In [1]: import numpy as np

In [2]: import numpy.linalg as la

In [3]: np.set_printoptions(precision=2, suppress=True, linewidth=200, legacy="1.25")

In [4]: data = np.load("case17.npy")

In [5]: data
Out[5]: 
array([[0.33, 0.  , 0.33, 0.  , 0.  , 0.33],
       [0.  , 0.67, 0.  , 0.33, 0.  , 0.  ],
       [0.  , 0.  , 1.  , 0.  , 0.  , 0.  ],
       [0.  , 0.  , 0.  , 0.5 , 0.25, 0.25],
       [0.2 , 0.2 , 0.  , 0.2 , 0.2 , 0.2 ],
       [0.33, 0.  , 0.  , 0.33, 0.  , 0.33]])

In [6]: r0 = np.array([-1, -3, 3, 2, 0, 1])

In [7]: out = data + np.outer(r0, np.eye(6)[4])

In [8]: la.matrix_rank(la.inv(out) - la.inv(data), tol=1e-8)
Out[8]: 1

In [9]: la.matrix_rank(out - data)
Out[9]: 1

In [10]: np.round(np.trace(data), 2)
Out[10]: 3.03

In [11]: (data + data.T) / 2
Out[11]: 
array([[0.33, 0.  , 0.17, 0.  , 0.1 , 0.33],
       [0.  , 0.67, 0.  , 0.17, 0.1 , 0.  ],
       [0.17, 0.  , 1.  , 0.  , 0.  , 0.  ],
       [0.  , 0.17, 0.  , 0.5 , 0.23, 0.29],
       [0.1 , 0.1 , 0.  , 0.23, 0.2 , 0.1 ],
       [0.33, 0.  , 0.  , 0.29, 0.1 , 0.33]])

In [12]: np.allclose(data, data.T)
Out[12]: False

In [13]: rng = np.random.default_rng(376)

In [14]: out = data + rng.integers(-2, 3, (6, 5)) @ rng.integers(-2, 3, (5, 6))

In [15]: out
Out[15]: 
array([[ 0.33, -6.  , -1.67, -7.  , -3.  ,  0.33],
       [ 3.  ,  0.67,  1.  , -0.67, -3.  ,  6.  ],
       [ 2.  ,  6.  , -3.  , -2.  ,  0.  , -5.  ],
       [-8.  , -4.  ,  4.  ,  2.5 ,  2.25, -3.75],
       [ 2.2 ,  4.2 ,  0.  ,  3.2 ,  1.2 ,  1.2 ],
       [ 8.33,  4.  , -4.  , -4.67, -2.  ,  2.33]])

In [16]: np.abs(out - data).sum(axis=1)
Out[16]: array([18., 14., 19., 24., 11., 25.])

In [17]: la.matrix_rank(out - data, tol=1e-8)
Out[17]: 5

In [18]: z = rng.permutation(6)

In [19]: out = data[:, z] * rng.choice([-1, 1], 6)

In [20]: out
Out[20]: 
array([[ 0.  ,  0.33, -0.  ,  0.  ,  0.33,  0.33],
       [ 0.  ,  0.  , -0.67,  0.33,  0.  ,  0.  ],
       [ 0.  ,  0.  , -0.  ,  0.  ,  0.  ,  1.  ],
       [ 0.25,  0.25, -0.  ,  0.5 ,  0.  ,  0.  ],
       [ 0.2 ,  0.2 , -0.2 ,  0.2 ,  0.2 ,  0.  ],
       [ 0.  ,  0.33, -0.  ,  0.33,  0.33,  0.  ]])

In [21]: left, _, Vh = la.svd(data.T @ out)

In [22]: np.round(la.lstsq(data, out)[0], 2) + 0
Out[22]: 
array([[ 0.,  0.,  0.,  0.,  1.,  0.],
       [ 0.,  0., -1.,  0.,  0.,  0.],
       [ 0.,  0.,  0.,  0.,  0.,  1.],
       [ 0.,  0.,  0.,  1.,  0.,  0.],
       [ 1.,  0.,  0.,  0.,  0.,  0.],
       [ 0.,  1.,  0.,  0.,  0.,  0.]])

In [23]: A = np.loadtxt("mat.csv", delimiter=",")

In [24]: A.round(2) + 0
Out[24]: 
array([[-0.19, -0.27,  0.76],
       [ 0.06, -0.34, -0.12],
       [-0.29,  0.01,  0.  ],
       [-0.23,  0.21,  0.34],
       [-0.68, -0.25, -0.47],
       [-0.23, -0.19,  0.09],
       [-0.06,  0.45, -0.12],
       [-0.1 ,  0.53, -0.09],
       [-0.35, -0.16, -0.02],
       [ 0.42, -0.4 , -0.22]])

In [25]: G = np.cov(A, rowvar=False)

In [26]: np.polyfit(A[:, 1], A[:, 2], 1)
Out[26]: array([0.01, 0.01])

In [27]: np.corrcoef(A.T)
Out[27]: 
array([[ 1.  , -0.08,  0.03],
       [-0.08,  1.  ,  0.01],
       [ 0.03,  0.01,  1.  ]])
